% python3 -q
>>> import numpy as np
>>> import numpy.linalg as la
>>> np.set_printoptions(suppress=True, linewidth=200)
>>> J = np.array([[5.0, 0.0, 0.0, 0.0, 0.0],
...     [0.0, 5.0, 4.0, 4.0, 4.0],
...     [0.0, 4.0, 5.0, 4.0, 4.0],
...     [0.0, 4.0, 4.0, 5.0, 4.0],
...     [0.0, 4.0, 4.0, 4.0, 5.0]])
>>> J
array([[5., 0., 0., 0., 0.],
       [0., 5., 4., 4., 4.],
       [0., 4., 5., 4., 4.],
       [0., 4., 4., 5., 4.],
       [0., 4., 4., 4., 5.]])
>>> Q, V = la.qr(J[:, :4])[0], la.qr(J[:, 4:])[0]
>>> s = la.svd(Q.T @ V, compute_uv=False)
>>> np.round(np.degrees(np.arccos(s.clip(0, 1))), 2)
array([7.76])
>>> round(la.norm(Q @ Q.T - V @ V.T, 2), 2)
np.float64(1.0)
>>> s.round(2)
array([0.99])
>>> C2 = J.T @ J
>>> la.matrix_rank(C2)
np.int64(5)
>>> (J @ J.T).shape
(5, 5)
>>> np.round(la.svd(J, compute_uv=False) ** 2, 2)
array([289.,  25.,   1.,   1.,   1.])
>>> Lm = la.cholesky(J)
>>> Lm.round(2)
array([[2.24, 0.  , 0.  , 0.  , 0.  ],
       [0.  , 2.24, 0.  , 0.  , 0.  ],
       [0.  , 1.79, 1.34, 0.  , 0.  ],
       [0.  , 1.79, 0.6 , 1.2 , 0.  ],
       [0.  , 1.79, 0.6 , 0.37, 1.14]])
>>> np.round(Lm @ Lm.T, 2)
array([[5., 0., 0., 0., 0.],
       [0., 5., 4., 4., 4.],
       [0., 4., 5., 4., 4.],
       [0., 4., 4., 5., 4.],
       [0., 4., 4., 4., 5.]])
>>> np.round(np.diag(Lm) ** 2, 2)
array([5.  , 5.  , 1.8 , 1.44, 1.31])
>>> la.eigvalsh(J).min() > 0
np.True_
>>> round(np.prod(np.diag(Lm)) ** 2, 2), round(la.det(J), 2)
(np.float64(85.0), np.float64(85.0))
>>> r0, r1 = J[3], J[4]
>>> r0 @ r0
np.float64(73.0)
>>> r0 @ r1
np.float64(72.0)
>>> pr = (r0 @ r1) / (r0 @ r0) * r0
>>> la.matrix_rank(np.outer(r0, r1))
np.int64(1)
>>> round((r1 - pr) @ r0, 2)
np.float64(0.0)
>>> W1 = np.array([[3, 3, 2], [1, -3, 3], [-3, -3, 0], [2, 3, 2], [2, 1, 1]])
>>> c = np.array([2, 2, -5])
>>> hid = np.maximum(J @ W1 + c, 0)
>>> hid
array([[17., 17.,  5.],
       [11.,  0., 22.],
       [ 7.,  0., 19.],
       [12.,  0., 21.],
       [12.,  0., 20.]])
>>> (hid > 0).mean(axis=0)
array([1. , 0.2, 1. ])
>>> la.matrix_rank(hid)
np.int64(3)
>>> Z = np.array([[0, 1, 0], [1, 2, 2], [-1, 2, 2]])
>>> (hid @ Z).round(6).argmax(axis=1)
array([1, 1, 1, 1, 1])
>>> other = np.array([[2, 0, 3, 0, 2, 3, 1, 2, 0],
...     [3, 3, 3, 0, 3, 2, 2, 3, 2],
...     [1, 1, 2, 3, 1, 0, 1, 3, 2],
...     [2, 2, 1, 3, 3, 2, 1, 2, 0],
...     [0, 0, 1, 3, 3, 1, 0, 3, 1],
...     [3, 1, 3, 1, 2, 3, 3, 1, 3],
...     [2, 2, 0, 0, 1, 1, 2, 2, 2],
...     [3, 3, 3, 0, 0, 2, 0, 2, 0],
...     [1, 0, 0, 3, 1, 2, 2, 0, 2]])
>>> F = np.tril(other)
>>> F
array([[2, 0, 0, 0, 0, 0, 0, 0, 0],
       [3, 3, 0, 0, 0, 0, 0, 0, 0],
       [1, 1, 2, 0, 0, 0, 0, 0, 0],
       [2, 2, 1, 3, 0, 0, 0, 0, 0],
       [0, 0, 1, 3, 3, 0, 0, 0, 0],
       [3, 1, 3, 1, 2, 3, 0, 0, 0],
       [2, 2, 0, 0, 1, 1, 2, 0, 0],
       [3, 3, 3, 0, 0, 2, 0, 2, 0],
       [1, 0, 0, 3, 1, 2, 2, 0, 2]])
>>> np.round(np.sort(np.abs(la.eigvals(F))), 2)
array([2., 2., 2., 2., 2., 3., 3., 3., 3.])
>>> np.allclose(F, F.T)
False
>>> np.allclose(F @ F.T, F.T @ F)
False
>>> (F + F.T) / 2
array([[2. , 1.5, 0.5, 1. , 0. , 1.5, 1. , 1.5, 0.5],
       [1.5, 3. , 0.5, 1. , 0. , 0.5, 1. , 1.5, 0. ],
       [0.5, 0.5, 2. , 0.5, 0.5, 1.5, 0. , 1.5, 0. ],
       [1. , 1. , 0.5, 3. , 1.5, 0.5, 0. , 0. , 1.5],
       [0. , 0. , 0.5, 1.5, 3. , 1. , 0.5, 0. , 0.5],
       [1.5, 0.5, 1.5, 0.5, 1. , 3. , 0.5, 1. , 1. ],
       [1. , 1. , 0. , 0. , 0.5, 0.5, 2. , 0. , 1. ],
       [1.5, 1.5, 1.5, 0. , 0. , 1. , 0. , 2. , 0. ],
       [0.5, 0. , 0. , 1.5, 0.5, 1. , 1. , 0. , 2. ]])
>>> round(la.det(F), 2)
np.float64(2592.0)
>>> np.trace(F)
np.int64(22)
>>> round(np.abs(la.eigvals(F)).max(), 2)
np.float64(3.0)
>>> left, s, Vt = la.svd(F, full_matrices=False)
>>> (s > 1e-8).sum()
np.int64(9)
>>> np.round(np.sort(la.eigvals(F)), 2)
array([2., 2., 2., 2., 2., 3., 3., 3., 3.])
>>> np.prod(np.diag(F)), np.round(la.det(F), 2)
(np.int64(2592), np.float64(2592.0))
>>> [int(la.matrix_rank(la.matrix_power(F, p))) for p in range(1, 10)]
[9, 9, 9, 9, 9, 9, 9, 9, 9]
>>> F @ F
array([[ 4,  0,  0,  0,  0,  0,  0,  0,  0],
       [15,  9,  0,  0,  0,  0,  0,  0,  0],
       [ 7,  5,  4,  0,  0,  0,  0,  0,  0],
       [17, 13,  5,  9,  0,  0,  0,  0,  0],
       [ 7,  7,  8, 18,  9,  0,  0,  0,  0],
       [23, 11, 18, 12, 12,  9,  0,  0,  0],
       [17, 11,  4,  4,  7,  5,  4,  0,  0],
       [30, 20, 18,  2,  4, 10,  0,  4,  0],
       [20, 12, 10, 20, 11, 12,  8,  0,  4]])
>>> m1 = np.array([[-8, 1, 2, -1, 1],
...     [-2, 2, -12, 6, -5],
...     [-4, 7, 14, -7, 2],
...     [6, -5, -8, 4, 4],
...     [9, 8, 16, -8, 8],
...     [-5, 2, -14, 7, -4],
...     [-2, -6, 2, -1, -3],
...     [-9, 9, -10, 5, 8]])
>>> # looks like rank 4
>>> r0, r1 = m1[2], m1[4]
>>> r0 @ r0
np.int64(314)
>>> r0 @ r1
np.int64(316)
>>> pr = (r0 @ r1) / (r0 @ r0) * r0
>>> la.matrix_rank(np.outer(r0, r1))
np.int64(1)
>>> np.round(r1 - pr, 2)
array([13.03,  0.96,  1.91, -0.96,  5.99])
>>> rank = la.matrix_rank(m1)
>>> rank
np.int64(4)
>>> N = la.svd(m1)[2][rank:].T
>>> np.allclose(m1 @ N, 0)
True
>>> np.round(N @ N.T, 2) + 0
array([[0. , 0. , 0. , 0. , 0. ],
       [0. , 0. , 0. , 0. , 0. ],
       [0. , 0. , 0.2, 0.4, 0. ],
       [0. , 0. , 0.4, 0.8, 0. ],
       [0. , 0. , 0. , 0. , 0. ]])
>>> [int(la.matrix_rank(np.delete(m1, i, axis=0))) for i in range(8)]
[4, 4, 4, 4, 4, 4, 4, 4]
>>> N.shape
(5, 1)
>>> round(float(np.trace(la.pinv(m1) @ m1)), 2)
4.0
>>> np.allclose(m1[:-1].T @ la.lstsq(m1[:-1].T, m1[-1])[0], m1[-1])
True
>>> left, s, Vt = la.svd(m1)
>>> s.round(2) + 0
array([36.13, 19.66, 14.83,  8.21,  0.  ])
>>> np.argmax(s[:-1] / (s[1:] + 1e-6)) + 1
np.int64(4)
>>> other = left[:, :4] @ np.diag(s[:4]) @ Vt[:4]
>>> round(la.norm(m1 - other, 2), 2), np.round(s[4], 2)
(np.float64(0.0), np.float64(0.0))
>>> other.round(2)
array([[ -8.,   1.,   2.,  -1.,   1.],
       [ -2.,   2., -12.,   6.,  -5.],
       [ -4.,   7.,  14.,  -7.,   2.],
       [  6.,  -5.,  -8.,   4.,   4.],
       [  9.,   8.,  16.,  -8.,   8.],
       [ -5.,   2., -14.,   7.,  -4.],
       [ -2.,  -6.,   2.,  -1.,  -3.],
       [ -9.,   9., -10.,   5.,   8.]])
>>> mat = np.load("layer11.npy")
>>> mat
array([[2, 2, 0, 0, 0, 2],
       [0, 3, 2, 1, 3, 1],
       [0, 3, 3, 3, 3, 2],
       [2, 0, 3, 3, 2, 0],
       [0, 2, 0, 0, 3, 0],
       [3, 2, 2, 2, 0, 3]])
>>> W1 = np.array([[3, 2, -3],
...     [-3, 0, -3],
...     [-2, -2, 1],
...     [1, 0, -2],
...     [1, -3, 1],
...     [1, -2, -2],
...     [-2, 2, -3],
...     [0, -2, 3],
...     [-2, 2, -2]])
>>> c = np.array([-7, -9, 1])
>>> hid = np.maximum(F @ W1 + c, 0)
>>> (hid > 0).mean(axis=0)
array([0., 0., 0.])
>>> la.matrix_rank(hid)
np.int64(0)
>>> Z = np.array([[-2, 1, -1], [0, 1, -3], [0, 0, 0]])
>>> (hid @ Z).round(6).argmax(axis=1)
array([0, 0, 0, 0, 0, 0, 0, 0, 0])
>>> W1 @ Z
array([[-6,  5, -9],
       [ 6, -3,  3],
       [ 4, -4,  8],
       [-2,  1, -1],
       [-2, -2,  8],
       [-2, -1,  5],
       [ 4,  0, -4],
       [ 0, -2,  6],
       [ 4,  0, -4]])
>>> x0 = np.array([0, 7, 0, 9, -2, -2, 4, 5, 0])
>>> y = F @ x0
>>> c, lr = np.zeros(9), 1 / la.norm(F, 2) ** 2
>>> for i in range(3):
...     c -= lr * F.T @ (F @ c - y)
...     if i % 1 == 0: print(i, round(la.norm(F @ c - y), 2))
... 
0 32.06
1 27.99
2 24.8
>>> c.round(2)
array([2.86, 3.32, 1.  , 4.37, 1.  , 0.7 , 1.36, 0.57, 0.94])
>>> other = np.array([[9, 5, 0], [5, 3, 4], [4, 5, 2], [2, 8, 8], [5, 5, 1], [5, 3, 3]])
>>> mat @ other
array([[38, 22, 14],
       [45, 45, 30],
       [58, 69, 51],
       [46, 59, 32],
       [25, 21, 11],
       [64, 56, 37]])
>>> other.T @ mat.T
array([[38, 45, 58, 46, 25, 64],
       [22, 45, 69, 59, 21, 56],
       [14, 30, 51, 32, 11, 37]])
>>> la.matrix_rank(mat @ other)
np.int64(3)
